>>> import numpy as np
>>> np.set_printoptions(precision=3, suppress=True, linewidth=100, legacy="1.25")
>>> tidy = lambda a: np.round(a, 3) + 0
>>> mat = np.load("layer1.npy")
>>> mat
array([[ 2, -2, -1, -1,  0,  0],
       [ 1, -2,  0, -1, -1, -1],
       [ 0,  0,  0, -1, -2, -2],
       [ 1,  1,  1,  2, -2,  1],
       [-1, -2, -2,  0, -2,  0],
       [ 4, -6, -1, -3, -2, -2]])
>>> np.unique(mat.round(6), axis=0).shape
(6, 6)
>>> tidy(np.trace(np.linalg.pinv(mat) @ mat))
5.0
>>> Uu, sigma, VT = np.linalg.svd(mat)
>>> np.argmax(sigma[:-1] / (sigma[1:] + 1e-6)) + 1
5
>>> out = Uu[:, :5] @ np.diag(sigma[:5]) @ VT[:5]
>>> tidy(np.linalg.norm(mat - out, 2)), tidy(sigma[5])
(0.0, 0.0)
>>> np.linalg.matrix_rank(out)
5
>>> tidy(out)
array([[ 2., -2., -1., -1.,  0.,  0.],
       [ 1., -2.,  0., -1., -1., -1.],
       [ 0.,  0.,  0., -1., -2., -2.],
       [ 1.,  1.,  1.,  2., -2.,  1.],
       [-1., -2., -2.,  0., -2.,  0.],
       [ 4., -6., -1., -3., -2., -2.]])
>>> tidy(np.linalg.norm(mat - out) / np.linalg.norm(mat))
0.0
>>> (mat - mat.T) / 2
array([[ 0. , -1.5, -0.5, -1. ,  0.5, -2. ],
       [ 1.5,  0. ,  0. , -1. ,  0.5,  2.5],
       [ 0.5,  0. ,  0. , -1. ,  0. , -0.5],
       [ 1. ,  1. ,  1. ,  0. , -1. ,  2. ],
       [-0.5, -0.5,  0. ,  1. ,  0. ,  1. ],
       [ 2. , -2.5,  0.5, -2. , -1. ,  0. ]])
>>> (mat + mat.T) / 2
array([[ 2. , -0.5, -0.5,  0. , -0.5,  2. ],
       [-0.5, -2. ,  0. ,  0. , -1.5, -3.5],
       [-0.5,  0. ,  0. ,  0. , -2. , -1.5],
       [ 0. ,  0. ,  0. ,  2. , -1. , -1. ],
       [-0.5, -1.5, -2. , -1. , -2. , -1. ],
       [ 2. , -3.5, -1.5, -1. , -1. , -2. ]])
>>> np.trace(mat)
-2
>>> tidy(np.abs(np.linalg.eigvals(mat)).max())
5.326
>>> tidy(np.sort(np.abs(np.linalg.eigvals(mat))))
array([0.   , 0.99 , 1.899, 1.899, 2.684, 5.326])
